% ipython --no-banner

In [1]: import numpy as np

In [2]: np.set_printoptions(precision=2, suppress=True, linewidth=200, floatmode="fixed")

In [3]: mat = np.array([[3, 3, -5], [-5, 3, 3], [3, -5, 3]])

In [4]: print(mat @ (-1.0) ** np.arange(3))
[-5.00 -5.00 11.00]

In [5]: print(np.sort(np.abs(np.fft.fft(mat[0]))), np.sort(np.linalg.svd(mat, compute_uv=False)))
[1.00 8.00 8.00] [1.00 8.00 8.00]

In [6]: print((mat @ mat)[0])
[-21  43 -21]

In [7]: K = np.array([[1, 1, 1, 1, 1, 1, 1, 1],
   ...:     [1, 1, 1, 1, -1, -1, -1, -1],
   ...:     [1, -1, 1, -1, 1, -1, 1, -1],
   ...:     [1, -1, -1, 1, 1, -1, -1, 1],
   ...:     [1, 1, -1, -1, 1, 1, -1, -1],
   ...:     [1, 1, -1, -1, -1, -1, 1, 1]])

In [8]: print(K)
[[ 1  1  1  1  1  1  1  1]
 [ 1  1  1  1 -1 -1 -1 -1]
 [ 1 -1  1 -1  1 -1  1 -1]
 [ 1 -1 -1  1  1 -1 -1  1]
 [ 1  1 -1 -1  1  1 -1 -1]
 [ 1  1 -1 -1 -1 -1  1  1]]

In [9]: th = np.radians(120)

In [10]: r_ = np.eye(8)

In [11]: r_[3, 3] = r_[2, 2] = np.cos(th)

In [12]: r_[3, 2], r_[2, 3] = -np.sin(th), np.sin(th)

In [13]: print(r_)
[[ 1.00  0.00  0.00  0.00  0.00  0.00  0.00  0.00]
 [ 0.00  1.00  0.00  0.00  0.00  0.00  0.00  0.00]
 [ 0.00  0.00 -0.50  0.87  0.00  0.00  0.00  0.00]
 [ 0.00  0.00 -0.87 -0.50  0.00  0.00  0.00  0.00]
 [ 0.00  0.00  0.00  0.00  1.00  0.00  0.00  0.00]
 [ 0.00  0.00  0.00  0.00  0.00  1.00  0.00  0.00]
 [ 0.00  0.00  0.00  0.00  0.00  0.00  1.00  0.00]
 [ 0.00  0.00  0.00  0.00  0.00  0.00  0.00  1.00]]

In [14]: out = K @ r_.T

In [15]: print(np.allclose(np.linalg.norm(K, axis=1), np.linalg.norm(out, axis=1)))
True

In [16]: print(np.allclose(K @ K.T, out @ out.T))
True

In [17]: print(np.abs(out - K).max(axis=0))
[0.00 0.00 2.37 2.37 0.00 0.00 0.00 0.00]

In [18]: print(round(np.linalg.det(r_), 2), np.trace(r_))
1.0 5.0

In [19]: print((r_ + r_.T) / 2)
[[ 1.00  0.00  0.00  0.00  0.00  0.00  0.00  0.00]
 [ 0.00  1.00  0.00  0.00  0.00  0.00  0.00  0.00]
 [ 0.00  0.00 -0.50  0.00  0.00  0.00  0.00  0.00]
 [ 0.00  0.00  0.00 -0.50  0.00  0.00  0.00  0.00]
 [ 0.00  0.00  0.00  0.00  1.00  0.00  0.00  0.00]
 [ 0.00  0.00  0.00  0.00  0.00  1.00  0.00  0.00]
 [ 0.00  0.00  0.00  0.00  0.00  0.00  1.00  0.00]
 [ 0.00  0.00  0.00  0.00  0.00  0.00  0.00  1.00]]

In [20]: print(r_ @ r_)
[[ 1.00  0.00  0.00  0.00  0.00  0.00  0.00  0.00]
 [ 0.00  1.00  0.00  0.00  0.00  0.00  0.00  0.00]
 [ 0.00  0.00 -0.50 -0.87  0.00  0.00  0.00  0.00]
 [ 0.00  0.00  0.87 -0.50  0.00  0.00  0.00  0.00]
 [ 0.00  0.00  0.00  0.00  1.00  0.00  0.00  0.00]
 [ 0.00  0.00  0.00  0.00  0.00  1.00  0.00  0.00]
 [ 0.00  0.00  0.00  0.00  0.00  0.00  1.00  0.00]
 [ 0.00  0.00  0.00  0.00  0.00  0.00  0.00  1.00]]

In [21]: print((r_ - r_.T) / 2)
[[ 0.00  0.00  0.00  0.00  0.00  0.00  0.00  0.00]
 [ 0.00  0.00  0.00  0.00  0.00  0.00  0.00  0.00]
 [ 0.00  0.00  0.00  0.87  0.00  0.00  0.00  0.00]
 [ 0.00  0.00 -0.87  0.00  0.00  0.00  0.00  0.00]
 [ 0.00  0.00  0.00  0.00  0.00  0.00  0.00  0.00]
 [ 0.00  0.00  0.00  0.00  0.00  0.00  0.00  0.00]
 [ 0.00  0.00  0.00  0.00  0.00  0.00  0.00  0.00]
 [ 0.00  0.00  0.00  0.00  0.00  0.00  0.00  0.00]]

In [22]: print(np.allclose(r_, r_.T))
False

In [23]: print(np.round(np.linalg.norm(K, "nuc"), 2))
16.97

In [24]: print(np.linalg.norm(K, axis=0))
[2.45 2.45 2.45 2.45 2.45 2.45 2.45 2.45]

In [25]: print(round(float(np.linalg.norm(K[0] - K[4])), 2))
4.0

In [26]: print(np.round(np.linalg.norm(K, 1), 2), round(np.linalg.norm(K, np.inf), 2))
6.0 8.0

In [27]: print(np.linalg.norm(K, axis=1).argmax())
0

In [28]: X = np.load("test10.npy")

In [29]: print(X)
[[ 0.00  0.00  0.00  0.00  0.00 -2.00  0.00]
 [ 0.00  0.00  0.00  0.00  0.00  0.00  2.00]
 [ 0.00  0.00  0.00  0.00  0.00  1.00 -1.00]
 [ 0.00  0.00  0.00  0.00  0.00 -1.00  1.00]
 [ 0.00  0.00  0.00  0.00  0.00 -2.00  2.00]
 [-2.00  0.00  1.00 -1.00 -2.00  0.00  0.00]
 [ 0.00  2.00 -1.00  1.00  2.00  0.00  0.00]]

In [30]: u, r1 = K[3], K[1]

In [31]: print(u @ r1)
0

In [32]: p = (u @ r1) / (u @ u) * u

In [33]: print(p)
[ 0.00 -0.00 -0.00  0.00  0.00 -0.00 -0.00  0.00]

In [34]: print(np.outer(u, r1))
[[ 1  1  1  1 -1 -1 -1 -1]
 [-1 -1 -1 -1  1  1  1  1]
 [-1 -1 -1 -1  1  1  1  1]
 [ 1  1  1  1 -1 -1 -1 -1]
 [ 1  1  1  1 -1 -1 -1 -1]
 [-1 -1 -1 -1  1  1  1  1]
 [-1 -1 -1 -1  1  1  1  1]
 [ 1  1  1  1 -1 -1 -1 -1]]

In [35]: print(r1 - p)
[ 1.00  1.00  1.00  1.00 -1.00 -1.00 -1.00 -1.00]

In [36]: rng = np.random.default_rng(414524)

In [37]: out = X + rng.integers(-2, 3, (7, 4)) @ rng.integers(-2, 3, (4, 7))

In [38]: print(out)
[[ 4.00  4.00  1.00 -6.00 -2.00  1.00 -4.00]
 [ 0.00  2.00  3.00 -2.00 -2.00 -2.00  1.00]
 [ 1.00  1.00  1.00  1.00  0.00  1.00  2.00]
 [ 0.00  5.00  7.00 -9.00 -3.00 -2.00 -3.00]
 [-4.00 -2.00  1.00 -2.00  2.00 -2.00  1.00]
 [ 2.00  1.00 -2.00  0.00 -3.00  2.00 -1.00]
 [ 2.00  1.00 -5.00  2.00  3.00  3.00 -1.00]]

In [39]: print(np.round(np.linalg.svd(out - X, compute_uv=False), 2) + 0)
[16.53 10.01  5.84  2.56  0.00  0.00  0.00]

In [40]: print(np.linalg.matrix_rank(out - X, tol=1e-8))
4

In [41]: feats = np.load("a.npy")

In [42]: print(feats)
[[-0.77  0.02 -0.43 -0.46]
 [-0.55 -0.40  0.69  0.26]
 [ 0.22 -0.92 -0.31 -0.12]
 [-0.22  0.00 -0.50  0.84]]

In [43]: print(np.kron(np.eye(2, dtype=int), feats))
[[-0.77  0.02 -0.43 -0.46 -0.00  0.00 -0.00 -0.00]
 [-0.55 -0.40  0.69  0.26 -0.00 -0.00  0.00  0.00]
 [ 0.22 -0.92 -0.31 -0.12  0.00 -0.00 -0.00 -0.00]
 [-0.22  0.00 -0.50  0.84 -0.00  0.00 -0.00  0.00]
 [-0.00  0.00 -0.00 -0.00 -0.77  0.02 -0.43 -0.46]
 [-0.00 -0.00  0.00  0.00 -0.55 -0.40  0.69  0.26]
 [ 0.00 -0.00 -0.00 -0.00  0.22 -0.92 -0.31 -0.12]
 [-0.00  0.00 -0.00  0.00 -0.22  0.00 -0.50  0.84]]

In [44]: print(np.round(np.einsum("ii->", feats), 2))
-0.64

In [45]: print(np.round(np.linalg.det(2 * feats), 2), round(np.linalg.det(feats), 2))
-16.0 -1.0

In [46]: print(np.round(np.poly(feats), 2) + 0)
[ 1.00  0.64  0.00 -0.64 -1.00]

In [47]: print(np.round(np.linalg.eigvals(feats).sum().real, 2))
-0.64

In [48]: vec = np.array([1, 2, 1, 2])

In [49]: rhs = feats @ vec

In [50]: c, lr = np.zeros(4), 1 / np.linalg.norm(feats, 2) ** 2

In [51]: for i in range(40):
    ...:     c -= lr * feats.T @ (feats @ c - rhs)
    ...:     if i % 10 == 0: print(i, round(np.linalg.norm(feats @ c - rhs), 2))
    ...: 
0 0.0
10 0.0
20 0.0
30 0.0

In [52]: print(c)
[1.00 2.00 1.00 2.00]

In [53]: print(round(float(np.linalg.cond(feats)), 2))
1.0

In [54]: print(round(feats[:, 2] @ feats[:, 3], 2))
-0.0

In [55]: print(np.linalg.svd(feats, compute_uv=False))
[1.00 1.00 1.00 1.00]

In [56]: print(np.round(np.linalg.pinv(feats), 2) + 0)
[[-0.77 -0.55  0.22 -0.22]
 [ 0.02 -0.40 -0.92  0.00]
 [-0.43  0.69 -0.31 -0.50]
 [-0.46  0.26 -0.12  0.84]]

In [57]: print(np.linalg.norm(feats, axis=0))
[1.00 1.00 1.00 1.00]

In [58]: vec = np.array([1, 0, 1, 2])

In [59]: print(np.round(feats.T @ (feats @ vec), 2) + 0)
[1.00 0.00 1.00 2.00]

In [60]: print(4 - np.linalg.matrix_rank(feats - np.eye(4), tol=1e-8))
1

In [61]: out = np.array([[1, 1], [3, 2], [3, 1]])

In [62]: data = np.kron(np.eye(3, dtype=int), out)

In [63]: print(data)
[[1 1 0 0 0 0]
 [3 2 0 0 0 0]
 [3 1 0 0 0 0]
 [0 0 1 1 0 0]
 [0 0 3 2 0 0]
 [0 0 3 1 0 0]
 [0 0 0 0 1 1]
 [0 0 0 0 3 2]
 [0 0 0 0 3 1]]

In [64]: th = np.radians(135)

In [65]: r_ = np.eye(6)

In [66]: r_[3, 3] = r_[0, 0] = np.cos(th)

In [67]: r_[3, 0], r_[0, 3] = -np.sin(th), np.sin(th)

In [68]: print(r_)
[[-0.71  0.00  0.00  0.71  0.00  0.00]
 [ 0.00  1.00  0.00  0.00  0.00  0.00]
 [ 0.00  0.00  1.00  0.00  0.00  0.00]
 [-0.71  0.00  0.00 -0.71  0.00  0.00]
 [ 0.00  0.00  0.00  0.00  1.00  0.00]
 [ 0.00  0.00  0.00  0.00  0.00  1.00]]

In [69]: out = data @ r_.T

In [70]: print(out)
[[-0.71  1.00  0.00 -0.71  0.00  0.00]
 [-2.12  2.00  0.00 -2.12  0.00  0.00]
 [-2.12  1.00  0.00 -2.12  0.00  0.00]
 [ 0.71  0.00  1.00 -0.71  0.00  0.00]
 [ 1.41  0.00  3.00 -1.41  0.00  0.00]
 [ 0.71  0.00  3.00 -0.71  0.00  0.00]
 [ 0.00  0.00  0.00  0.00  1.00  1.00]
 [ 0.00  0.00  0.00  0.00  3.00  2.00]
 [ 0.00  0.00  0.00  0.00  3.00  1.00]]

In [71]: print(np.allclose(data @ data.T, out @ out.T))
True

In [72]: print(np.allclose(np.linalg.norm(data, axis=1), np.linalg.norm(out, axis=1)))
True

In [73]: J = np.array([[5, 0, 9, 2, 9],
    ...:     [0, 9, 3, 7, 0],
    ...:     [4, 0, 4, 0, 0],
    ...:     [5, 7, 2, 0, 2],
    ...:     [0, 1, 0, 7, 9]])

In [74]: out = J + rng.integers(-2, 3, (5, 4)) @ rng.integers(-2, 3, (4, 5))

In [75]: print(out)
[[ 0  4  9  5 13]
 [-4 15  5  6  3]
 [-2  0 -2  0  1]
 [ 8  8 -4  0 -1]
 [-4  6  2 12 14]]

In [76]: print(np.linalg.matrix_rank(out - J, tol=1e-8))
4

In [77]: print(np.round(np.linalg.svd(out - J, compute_uv=False), 2) + 0)
[15.00  9.18  5.11  4.42  0.00]

In [78]: vec = np.array([0, 2, 2, 1, 1])

In [79]: rhs = out @ vec

In [80]: print(rhs)
[44 49 -3  7 42]

In [81]: print(np.round(np.linalg.solve(out, out[:, 3]), 2) + 0)
[0.00 0.00 0.00 1.00 0.00]

In [82]: print(np.round(np.linalg.solve(out.T, out[4]), 2) + 0)
[0.00 0.00 0.00 0.00 1.00]
